>>> import numpy as np
>>> import numpy.linalg as la
>>> np.set_printoptions(precision=1, suppress=True, linewidth=160)
>>> A = np.array([[1, 1, 1, 1, 1, 1, 1, 1],
...     [1, 1, -1, -1, -1, -1, 1, 1],
...     [1, -1, 1, -1, 1, -1, 1, -1],
...     [1, 1, -1, -1, 1, 1, -1, -1]])
>>> print(A)
[[ 1  1  1  1  1  1  1  1]
 [ 1  1 -1 -1 -1 -1  1  1]
 [ 1 -1  1 -1  1 -1  1 -1]
 [ 1  1 -1 -1  1  1 -1 -1]]
>>> A2 = np.array([[0, 1], [-5, 5], [4, 2], [5, -3], [-3, 4], [3, 1], [4, 1], [1, -2]])
>>> print(A @ A2)
[[  9   9]
 [ -9   1]
 [  1   7]
 [-19  13]]
>>> W = np.array([[2, 2, 2],
...     [2, 1, 2],
...     [0, 0, 1],
...     [1, 2, 2],
...     [1, 1, 0],
...     [1, 1, 2],
...     [2, 0, 2],
...     [2, 2, 1]])
>>> b = np.array([-1, -3, -1])
>>> hid = np.maximum(A @ W + b, 0)
>>> print((hid > 0).astype(int))
[[1 1 1]
 [1 0 1]
 [0 0 0]
 [0 0 0]]
>>> print(hid)
[[10  6 11]
 [ 4  0  1]
 [ 0  0  0]
 [ 0  0  0]]
>>> Z = np.array([[-8, 2, 6], [7, 1, -5], [1, -7, -9]])
>>> print((hid @ Z).round(6).argmax(axis=1))
[0 2 0 0]
>>> print(W @ Z)
[[  0  -8 -16]
 [ -7  -9 -11]
 [  1  -7  -9]
 [  8 -10 -22]
 [ -1   3   1]
 [  1 -11 -17]
 [-14 -10  -6]
 [ -1  -1  -7]]
>>> print(la.svd(A, compute_uv=False))
[2.8 2.8 2.8 2.8]
>>> print(round(float(la.norm(A)), 1))
5.7
>>> print(A.sum(axis=0))
[ 4  2  0 -2  2  0  2  0]
>>> print(A - A[0])
[[ 0  0  0  0  0  0  0  0]
 [ 0  0 -2 -2 -2 -2  0  0]
 [ 0 -2  0 -2  0 -2  0 -2]
 [ 0  0 -2 -2  0  0 -2 -2]]
>>> print(np.diff(A, axis=0))
[[ 0  0 -2 -2 -2 -2  0  0]
 [ 0 -2  2  0  2  0  0 -2]
 [ 0  2 -2  0  0  2 -2  0]]
>>> print(la.matrix_rank(A))
4
>>> rng = np.random.default_rng(32702)
>>> A2 = A + rng.integers(-2, 3, (4, 2)) @ rng.integers(-2, 3, (2, 8))
>>> print(A2)
[[ 0 -2 -2  4  7  7 -2  5]
 [-2  2 -5 -2 -3 -3 -3  3]
 [-1 -1 -2 -1  1 -1 -2  1]
 [ 2  4  2 -4 -5 -5  2 -5]]
>>> print(np.round(la.svd(A2 - A, compute_uv=False), 1) + 0)
[16.1  8.6  0.   0. ]
>>> print(la.matrix_rank(A2 - A, tol=1e-8))
2
>>> print(np.abs(A2 - A).sum(axis=1))
[29 19 10 29]
>>> t3 = np.stack([A, 4 * A, A[::-1]])
>>> print((t3 @ A.T).shape)
(3, 4, 4)
>>> print(t3.shape)
(3, 4, 8)
>>> K = np.loadtxt("layer5.csv", delimiter=",")
>>> print(K)
[[-1.1  0.3  0.7 -1.2  0.9 -1.7 -0.5 -0.7  1.5 -1.4  0.3 -0.1 -0.7]
 [ 0.1 -2.1  0.  -0.3  0.3 -0.8  1.8 -0.9 -0.2 -0.8  0.1 -0.2 -0.8]
 [ 1.4 -0.5  1.2 -3.6 -0.4  0.   0.7  1.  -1.4 -0.5  1.7  0.  -0.2]
 [-2.4 -0.3 -0.8 -0.6  0.4  0.   2.4 -0.4 -0.1  0.7  0.   0.7  0.7]
 [-1.8 -1.4 -1.   0.9 -0.1 -0.3 -0.3  0.6  1.8  0.2  1.   0.8  0.7]
 [-0.7  0.3 -0.7 -3.  -1.3  0.8  0.1  0.9 -1.2 -2.1  0.9 -0.6 -0.7]
 [-2.4 -0.8  0.2  1.5  0.7 -0.2 -1.2  0.7  1.   0.5 -0.2 -0.5  1.4]
 [ 0.3 -0.3  0.1  3.9 -0.5  1.1 -1.5  0.1  1.1  1.1  1.6 -0.2 -1.3]
 [-0.3  0.6  0.9  3.6 -0.3  0.9 -0.3 -0.1 -0.5 -0.7 -0.9 -0.7  0. ]
 [-0.9  0.  -0.1 -2.1  0.7  0.4  2.   0.  -1.1 -0.2 -1.2 -0.7 -1.2]
 [ 0.  -0.1 -0.5 -3.   1.5  1.3 -0.9  0.   0.8  2.1 -0.6 -0.1 -0.1]
 [-0.5 -0.4  0.8  3.3  0.2  0.3  0.6  0.2 -0.7  0.5  0.   1.7 -1.3]
 [-2.1  0.8 -1.3 -1.2 -0.7  0.6 -0.1  0.4  1.4  1.5 -0.6 -0.2  3.2]]
>>> z = rng.permutation(13)
>>> A2 = K[:, z] * rng.choice([-1, 1], 13)
>>> print(A2)
[[-1.5 -0.3  0.7 -0.5  0.3 -1.7 -1.4 -0.7 -0.9  0.7  1.1  0.1  1.2]
 [ 0.2  2.1  0.8  1.8  0.1 -0.8 -0.8 -0.  -0.3  0.9 -0.1  0.2  0.3]
 [ 1.4  0.5  0.2  0.7  1.7  0.  -0.5 -1.2  0.4 -1.  -1.4 -0.   3.6]
 [ 0.1  0.3 -0.7  2.4  0.   0.   0.7  0.8 -0.4  0.4  2.4 -0.7  0.6]
 [-1.8  1.4 -0.7 -0.3  1.  -0.3  0.2  1.   0.1 -0.6  1.8 -0.8 -0.9]
 [ 1.2 -0.3  0.7  0.1  0.9  0.8 -2.1  0.7  1.3 -0.9  0.7  0.6  3. ]
 [-1.   0.8 -1.4 -1.2 -0.2 -0.2  0.5 -0.2 -0.7 -0.7  2.4  0.5 -1.5]
 [-1.1  0.3  1.3 -1.5  1.6  1.1  1.1 -0.1  0.5 -0.1 -0.3  0.2 -3.9]
 [ 0.5 -0.6 -0.  -0.3 -0.9  0.9 -0.7 -0.9  0.3  0.1  0.3  0.7 -3.6]
 [ 1.1 -0.   1.2  2.  -1.2  0.4 -0.2  0.1 -0.7 -0.   0.9  0.7  2.1]
 [-0.8  0.1  0.1 -0.9 -0.6  1.3  2.1  0.5 -1.5 -0.  -0.   0.1  3. ]
 [ 0.7  0.4  1.3  0.6  0.   0.3  0.5 -0.8 -0.2 -0.2  0.5 -1.7 -3.3]
 [-1.4 -0.8 -3.2 -0.1 -0.6  0.6  1.5  1.3  0.7 -0.4  2.1  0.2  1.2]]
>>> left, _, Vh = la.svd(K.T @ A2)
>>> print(z)
[ 8  1 12  6 10  5  9  2  4  7  0 11  3]
